$ python3 -q
>>> import numpy as np
>>> np.set_printoptions(precision=2, suppress=True, linewidth=160)
>>> E = np.load("out16.npy")
>>> E
array([[-2.,  1.,  1.,  1.],
       [ 1., -2.,  1.,  1.],
       [ 1.,  1., -2.,  1.],
       [ 1.,  1.,  1., -2.]])
>>> u, r1 = E[1], E[0]
>>> u @ u
np.float64(7.0)
>>> u @ r1
np.float64(-2.0)
>>> pr = (u @ r1) / (u @ u) * u
>>> r1 - pr
array([-1.71,  0.43,  1.29,  1.29])
>>> np.outer(u, r1)
array([[-2.,  1.,  1.,  1.],
       [ 4., -2., -2., -2.],
       [-2.,  1.,  1.,  1.],
       [-2.,  1.,  1.,  1.]])
>>> W0 = np.load("w.npy")
>>> W0
array([[ 0.63,  0.  ,  0.  ,  0.78],
       [ 0.  ,  1.  ,  0.  ,  0.  ],
       [ 0.  ,  0.  ,  1.  ,  0.  ],
       [-0.78,  0.  ,  0.  ,  0.63]])
>>> rng = np.random.default_rng(49138)
>>> z = rng.permutation(4)
>>> M2 = W0[:, z] * rng.choice([-1, 1], 4)
>>> M2
array([[-0.63,  0.78, -0.  , -0.  ],
       [-0.  ,  0.  , -1.  , -0.  ],
       [-0.  ,  0.  , -0.  , -1.  ],
       [ 0.78,  0.63, -0.  , -0.  ]])
>>> U, _, VT = np.linalg.svd(W0.T @ M2)
>>> np.round(np.linalg.lstsq(W0, M2)[0], 2) + 0
array([[-1.,  0.,  0.,  0.],
       [ 0.,  0., -1.,  0.],
       [ 0.,  0.,  0., -1.],
       [ 0.,  1.,  0.,  0.]])
>>> mat = np.load("sample15.npy")
>>> mat
array([[-2,  0,  1,  0],
       [ 0,  3,  0,  0],
       [-1,  0,  1,  0],
       [ 0, -2,  0, -3]])
>>> proj = np.triu(np.array([[2, -1, 1, 1], [0, -1, 0, -1], [-1, -2, -1, 2], [0, -2, 1, -2]]), 1) + np.eye(4)
>>> M2 = proj @ mat @ np.linalg.inv(proj)
>>> np.trace(M2), np.trace(mat)
(np.float64(-1.0), np.int64(-1))
>>> M2
array([[ -3.,  -8.,   5., -18.],
       [  0.,   5.,   0.,   8.],
       [ -1.,  -5.,   2., -14.],
       [  0.,  -2.,   0.,  -5.]])
>>> np.round(np.linalg.det(M2), 2)
np.float64(9.0)
>>> A = np.array([[0.13, -0.11, -0.12], [0.52, -0.44, -0.48], [0.78, -0.66, -0.72]])
>>> M2 = A + rng.integers(-2, 3, (3, 1)) @ rng.integers(-2, 3, (1, 3))
>>> M2
array([[ 4.13,  3.89, -2.12],
       [ 2.52,  1.56, -1.48],
       [-3.22, -4.66,  1.28]])
>>> M2 - A
array([[ 4.,  4., -2.],
       [ 2.,  2., -1.],
       [-4., -4.,  2.]])
>>> np.linalg.matrix_rank(M2 - A, tol=1e-8)
np.int64(1)
>>> J = np.loadtxt("a.csv", delimiter=",")
>>> J
array([[2.01, 1.03, 1.12],
       [2.  , 0.98, 1.16],
       [2.08, 0.98, 1.02],
       [2.02, 1.05, 1.02],
       [2.01, 1.02, 1.  ],
       [2.07, 1.11, 1.05],
       [1.94, 1.01, 1.06],
       [2.  , 1.07, 1.02],
       [1.99, 1.  , 0.96],
       [1.96, 0.91, 0.98],
       [2.05, 0.99, 0.87],
       [1.97, 0.93, 1.01],
       [1.99, 1.08, 0.96],
       [0.95, 1.06, 2.98],
       [1.03, 0.96, 3.03],
       [1.04, 1.03, 3.05],
       [0.93, 0.96, 2.95],
       [0.98, 0.99, 3.01],
       [1.07, 1.02, 2.99],
       [0.9 , 0.9 , 3.03],
       [0.97, 0.94, 3.06],
       [0.96, 1.04, 2.96],
       [1.  , 1.02, 3.  ],
       [1.08, 0.96, 3.06],
       [0.92, 1.07, 3.03],
       [1.01, 1.01, 2.92]])
>>> z = rng.permutation(3)
>>> z
array([0, 2, 1])
>>> M2 = A[z][:, z]
>>> M2
array([[ 0.13, -0.12, -0.11],
       [ 0.78, -0.72, -0.66],
       [ 0.52, -0.48, -0.44]])
>>> np.trace(M2)
np.float64(-1.03)
>>> F = np.load("block7.npy")
>>> F
array([[ 2.53,  0.78, -1.4 ],
       [ 2.98,  0.18,  0.24],
       [ 0.26,  0.23, -2.98],
       [ 2.87, -0.69, -0.56],
       [-0.05, -2.99, -0.26],
       [-2.6 ,  1.49, -0.19],
       [ 2.2 , -0.56,  1.96],
       [ 2.4 ,  1.8 ,  0.08],
       [-2.02, -1.72, -1.4 ],
       [-2.  ,  0.  , -2.24],
       [ 0.31,  0.71, -2.9 ],
       [-1.95,  2.28, -0.15],
       [-1.81, -2.39, -0.14],
       [ 1.03,  2.27, -1.68],
       [-2.32,  0.99, -1.63],
       [-2.88,  0.62,  0.57],
       [ 2.99,  0.07,  0.25],
       [-0.02, -2.09,  2.16],
       [ 1.3 ,  1.61,  2.17],
       [-0.95, -1.55,  2.39],
       [-2.85, -0.54,  0.78],
       [ 0.87, -2.67,  1.04],
       [-2.52,  1.47, -0.69],
       [-1.74, -1.85, -1.6 ],
       [ 1.68, -2.11,  1.31],
       [-1.48,  2.48,  0.81],
       [ 1.79,  0.7 , -2.3 ]])
>>> M2 = np.c_[F[:, :1] @ np.array([[-1]]), np.array([6, 8, 3, 6, 6, 3, 1, 3, 5, 3, 9, 7, 9, 5, 3, 8, 9, 8, 4, 6, 6, 1, 2, 2, 9, 0, 8])]
>>> M2
array([[-2.53,  6.  ],
       [-2.98,  8.  ],
       [-0.26,  3.  ],
       [-2.87,  6.  ],
       [ 0.05,  6.  ],
       [ 2.6 ,  3.  ],
       [-2.2 ,  1.  ],
       [-2.4 ,  3.  ],
       [ 2.02,  5.  ],
       [ 2.  ,  3.  ],
       [-0.31,  9.  ],
       [ 1.95,  7.  ],
       [ 1.81,  9.  ],
       [-1.03,  5.  ],
       [ 2.32,  3.  ],
       [ 2.88,  8.  ],
       [-2.99,  9.  ],
       [ 0.02,  8.  ],
       [-1.3 ,  4.  ],
       [ 0.95,  6.  ],
       [ 2.85,  6.  ],
       [-0.87,  1.  ],
       [ 2.52,  2.  ],
       [ 1.74,  2.  ],
       [-1.68,  9.  ],
       [ 1.48,  0.  ],
       [-1.79,  8.  ]])
>>> np.linalg.matrix_rank(M2)
np.int64(2)
>>> q, r_ = np.linalg.qr(M2)
>>> np.round(q @ r_, 2) + 0
array([[-2.53,  6.  ],
       [-2.98,  8.  ],
       [-0.26,  3.  ],
       [-2.87,  6.  ],
       [ 0.05,  6.  ],
       [ 2.6 ,  3.  ],
       [-2.2 ,  1.  ],
       [-2.4 ,  3.  ],
       [ 2.02,  5.  ],
       [ 2.  ,  3.  ],
       [-0.31,  9.  ],
       [ 1.95,  7.  ],
       [ 1.81,  9.  ],
       [-1.03,  5.  ],
       [ 2.32,  3.  ],
       [ 2.88,  8.  ],
       [-2.99,  9.  ],
       [ 0.02,  8.  ],
       [-1.3 ,  4.  ],
       [ 0.95,  6.  ],
       [ 2.85,  6.  ],
       [-0.87,  1.  ],
       [ 2.52,  2.  ],
       [ 1.74,  2.  ],
       [-1.68,  9.  ],
       [ 1.48,  0.  ],
       [-1.79,  8.  ]])
>>> T = np.stack([F, 2 * F, F[::-1]])
>>> np.linalg.matrix_rank(T.reshape(3, -1))
np.int64(2)
>>> np.linalg.norm(T, axis=(1, 2))
array([15.59, 31.18, 15.59])
>>> np.einsum("bij,cij->bc", T, T)
array([[243.12, 486.24, -43.1 ],
       [486.24, 972.48, -86.2 ],
       [-43.1 , -86.2 , 243.12]])
>>> np.linalg.matrix_rank(T)
array([3, 3, 3])
>>> Ac = F - F.mean(axis=0)
>>> U, sig, VT = np.linalg.svd(Ac, full_matrices=False)
>>> (np.sign(U[:, 0]) == np.sign(U[0, 0])).astype(int)
array([1, 1, 0, 1, 1, 0, 1, 1, 0, 0, 0, 0, 0, 1, 0, 0, 1, 1, 1, 0, 0, 1, 0, 0, 1, 0, 1])
>>> np.abs(VT[-1])
array([0.09, 0.6 , 0.8 ])
>>> sig ** 2 / (sig ** 2).sum()
array([0.46, 0.33, 0.21])
>>> round((sig ** 2).sum() ** 2 / (sig ** 4).sum(), 2)
np.float64(2.74)
>>> sig
array([10.52,  8.98,  7.08])
>>> np.searchsorted(np.cumsum(sig ** 2) / (sig ** 2).sum(), 0.9) + 1
np.int64(3)
>>> Ac = F - F.mean(axis=0)
>>> vecs = np.linalg.svd(Ac)[2][:2]
>>> M2 = Ac - Ac @ vecs.T @ vecs
>>> (Ac @ vecs.T).std(axis=0)
array([2.02, 1.73])
>>> np.linalg.norm(M2, axis=1).round(6).argmax()
np.int64(18)
>>> K = np.load("x.npy")
>>> K
array([[-12,   9,   9],
       [  0,   0,   0],
       [  8,  -6,  -6],
       [ -4,   3,   3]])
>>> vec = np.array([2, 1, 2])
>>> np.linalg.norm(K @ vec) <= np.linalg.norm(K, 2) * np.linalg.norm(vec) + 1e-9
np.True_
>>> np.sign((K @ vec).round(6))
array([ 1,  0, -1,  1])
>>> K @ np.ones(3)
array([ 6.,  0., -4.,  2.])
>>> K @ np.eye(3)[2]
array([ 9.,  0., -6.,  3.])
>>> (K @ vec).argmax()
np.int64(0)
>>> np.unravel_index(np.abs(K).argmax(), K.shape)
(np.int64(0), np.int64(0))
>>> np.count_nonzero(K)
np.int64(9)
>>> np.diff(K, axis=0)
array([[ 12,  -9,  -9],
       [  8,  -6,  -6],
       [-12,   9,   9]])
>>> U, sig, VT = np.linalg.svd(K, full_matrices=False)
>>> np.abs(VT[0])
array([0.69, 0.51, 0.51])
>>> np.round(U.T @ K @ VT.T, 2) + 0
array([[21.82,  0.  ,  0.  ],
       [ 0.  ,  0.  ,  0.  ],
       [ 0.  ,  0.  ,  0.  ]])
>>> np.round(VT @ VT.T, 2) + 0
array([[1., 0., 0.],
       [0., 1., 0.],
       [0., 0., 1.]])
>>> np.round(sig / sig[0], 2) + 0
array([1., 0., 0.])
>>> np.round(np.sqrt((sig ** 2).sum()), 2), round(np.linalg.norm(K), 2)
(np.float64(21.82), np.float64(21.82))
>>> np.allclose(U * sig @ VT, K)
True
>>> np.abs(U[:, 0]).round(6).argmax()
np.int64(0)
>>> sig.round(2) + 0
array([21.82,  0.  ,  0.  ])
>>> (sig > 1e-8).sum()
np.int64(1)
>>> U.shape, sig.shape, VT.shape
((4, 3), (3,), (3, 3))
>>> np.round(U.T @ U, 2) + 0
array([[1., 0., 0.],
       [0., 1., 0.],
       [0., 0., 1.]])
>>> rank = np.linalg.matrix_rank(K)
>>> rank
np.int64(1)
>>> null = np.linalg.svd(K)[2][rank:].T
>>> np.allclose(K @ null, 0)
True
>>> [int(np.linalg.matrix_rank(np.delete(K, i, axis=0))) for i in range(4)]
[1, 1, 1, 1]
>>> K @ np.linalg.pinv(K) @ K
array([[-12.,   9.,   9.],
       [  0.,   0.,   0.],
       [  8.,  -6.,  -6.],
       [ -4.,   3.,   3.]])
>>> np.allclose(K[:-1].T @ np.linalg.lstsq(K[:-1].T, K[-1])[0], K[-1])
True
>>> np.unique(K.round(6), axis=0).shape
(4, 3)
>>> data = np.loadtxt("case18.csv", delimiter=",")
>>> data
array([[-0.9,  1.6, -1. ],
       [ 0.8, -0.6,  2. ],
       [ 0. ,  1.6,  0. ],
       [ 0.4,  2.6,  8. ]])
>>> G = data.T @ data
>>> np.linalg.matrix_rank(G)
np.int64(3)
>>> np.linalg.eigvalsh(G)[::-1]
array([74.6 ,  7.9 ,  0.35])
>>> np.trace(G), (data ** 2).sum()
(np.float64(82.85), np.float64(82.85))
>>> np.allclose(G, G.T)
True
>>> T = np.stack([data, -1 * data, data[::-1]])
>>> np.linalg.matrix_rank(T)
array([3, 3, 3])
>>> (T @ data.T).shape
(3, 4, 4)
>>> np.einsum("bij,cij->bc", T, T)
array([[ 82.85, -82.85, -10.32],
       [-82.85,  82.85,  10.32],
       [-10.32,  10.32,  82.85]])
>>> T.sum(axis=0)
array([[ 0.4,  2.6,  8. ],
       [ 0. ,  1.6,  0. ],
       [ 0.8, -0.6,  2. ],
       [-0.9,  1.6, -1. ]])
>>> np.linalg.matrix_rank(T.reshape(3, -1))
np.int64(2)
>>> np.linalg.norm(T, axis=(1, 2))
array([9.1, 9.1, 9.1])
>>> proj = data @ np.linalg.solve(data.T @ data, data.T)
>>> np.diag(proj)
array([0.61, 0.43, 0.97, 0.99])
>>> M2 = np.c_[data[:, :1] @ np.array([[-1]]), np.array([-2, 0, 2, 0])]
>>> M2
array([[ 0.9, -2. ],
       [-0.8,  0. ],
       [ 0. ,  2. ],
       [-0.4,  0. ]])
>>> np.round(np.linalg.norm(M2 - data @ np.linalg.lstsq(data, M2)[0], axis=0), 2) + 0
array([0.  , 1.56])
>>> vec = np.array([3, -3])
>>> rhs = M2 @ vec
>>> np.round(np.linalg.pinv(M2) @ M2, 2) + 0
array([[1., 0.],
       [0., 1.]])
>>> np.linalg.solve(M2.T @ M2, M2.T @ rhs)
array([ 3., -3.])
>>> rhs = rhs + 0.02 * rng.normal(size=4)
>>> rhs
array([ 8.7 , -2.38, -5.99, -1.22])
>>> coef, *_ = np.linalg.lstsq(M2, rhs)
>>> round(float(np.linalg.norm(rhs - M2 @ coef)), 2)
0.03
>>> [round(float(np.linalg.norm(np.linalg.solve(M2.T @ M2 + lam * np.eye(2), M2.T @ rhs))), 2) for lam in (0, 1, 10, 100)]
[4.24, 3.47, 1.69, 0.29]
